% ipython --no-banner

In [1]: import numpy as np

In [2]: np.set_printoptions(precision=3, suppress=True, linewidth=140, sign=" ")

In [3]: def rd(a):
   ...:     return np.round(a, 3) + 0
   ...: 

In [4]: J = np.array([[-0.06, -0.03, 0.57],
   ...:     [0.06, 0.03, -0.57],
   ...:     [0.32, 0.16, -3.04],
   ...:     [0.16, 0.08, -1.52],
   ...:     [0.2, 0.1, -1.9]])

In [5]: J
Out[5]: 
array([[-0.06, -0.03,  0.57],
       [ 0.06,  0.03, -0.57],
       [ 0.32,  0.16, -3.04],
       [ 0.16,  0.08, -1.52],
       [ 0.2 ,  0.1 , -1.9 ]])

In [6]: # null space of dimension 2

In [7]: T = np.stack([J, -2 * J, J[::-1]])

In [8]: np.linalg.matrix_rank(T.reshape(3, -1))
Out[8]: np.int64(2)

In [9]: T.shape
Out[9]: (3, 5, 3)

In [10]: rd(np.linalg.norm(T, axis=(1, 2)))
Out[10]: array([ 4.004,  8.008,  4.004])

In [11]: np.linalg.matrix_rank(T)
Out[11]: array([ 1,  1,  1])

In [12]: rd(T.sum(axis=0))
Out[12]: 
array([[ 0.26,  0.13, -2.47],
       [ 0.1 ,  0.05, -0.95],
       [ 0.  ,  0.  ,  0.  ],
       [-0.1 , -0.05,  0.95],
       [-0.26, -0.13,  2.47]])

In [13]: r0, v = J[0], J[4]

In [14]: rd(r0 @ r0)
Out[14]: np.float64(0.329)

In [15]: pr = (r0 @ v) / (r0 @ r0) * r0

In [16]: rd(pr)
Out[16]: array([ 0.2,  0.1, -1.9])

In [17]: rd(v - pr)
Out[17]: array([ 0.,  0.,  0.])

In [18]: rd(np.outer(r0, v))
Out[18]: 
array([[-0.012, -0.006,  0.114],
       [-0.006, -0.003,  0.057],
       [ 0.114,  0.057, -1.083]])

In [19]: rd((v - pr) @ r0)
Out[19]: np.float64(0.0)

In [20]: rank = np.linalg.matrix_rank(J)

In [21]: rank
Out[21]: np.int64(1)

In [22]: ns = np.linalg.svd(J)[2][rank:].T

In [23]: ns.shape
Out[23]: (3, 2)

In [24]: rd(J @ ns)
Out[24]: 
array([[ 0.,  0.],
       [ 0.,  0.],
       [ 0.,  0.],
       [ 0.,  0.],
       [ 0.,  0.]])

In [25]: [int(np.linalg.matrix_rank(np.delete(J, i, axis=0))) for i in range(5)]
Out[25]: [1, 1, 1, 1, 1]

In [26]: [int(np.linalg.matrix_rank(J[:i])) for i in range(1, len(J) + 1)]
Out[26]: [1, 1, 1, 1, 1]

In [27]: A, _ = np.linalg.qr(np.array([[1.2, 1.0, 1.7, -0.8, 0.3, 0.0, 0.9, 0.8],
    ...:     [-2.0, -1.4, -0.2, 0.4, -0.8, -0.2, -0.7, 0.1],
    ...:     [2.6, -1.5, -0.4, 1.8, 0.8, -0.1, -0.5, -0.7],
    ...:     [1.3, 0.0, -0.1, -0.6, 0.3, 0.7, 0.2, -2.2],
    ...:     [0.1, -1.1, -0.8, 1.1, -0.3, -1.5, -0.2, 2.1],
    ...:     [0.4, -1.1, -0.4, 0.2, 0.2, 0.6, 0.5, -1.7],
    ...:     [2.0, -1.7, 0.3, -0.1, -0.6, 0.5, -1.0, -1.5],
    ...:     [0.0, 1.1, 0.8, -0.3, 0.3, 1.9, 1.2, -0.4]]))

In [28]: rd(A)
Out[28]: 
array([[-0.282,  0.38 ,  0.667,  0.138,  0.091, -0.499,  0.21 , -0.101],
       [ 0.471, -0.553,  0.474,  0.105,  0.203,  0.041, -0.133, -0.42 ],
       [-0.612, -0.286, -0.147,  0.603,  0.258,  0.048, -0.281, -0.106],
       [-0.306,  0.084, -0.21 , -0.522,  0.22 ,  0.021,  0.053, -0.729],
       [-0.024, -0.327, -0.222,  0.255, -0.454, -0.206,  0.687, -0.239],
       [-0.094, -0.307, -0.004, -0.219,  0.659,  0.006,  0.506,  0.398],
       [-0.471, -0.386,  0.414, -0.392, -0.439,  0.273, -0.064,  0.184],
       [ 0.   ,  0.333,  0.21 ,  0.261,  0.054,  0.793,  0.351, -0.145]])

In [29]: r0, v = A[1], A[4]

In [30]: r0 @ r0
Out[30]: np.float64(1.0)

In [31]: pr = (r0 @ v) / (r0 @ r0) * r0

In [32]: rd(np.linalg.norm(r0 + v) ** 2 + np.linalg.norm(r0 - v) ** 2)
Out[32]: np.float64(4.0)

In [33]: np.linalg.matrix_rank(np.outer(r0, v))
Out[33]: np.int64(1)
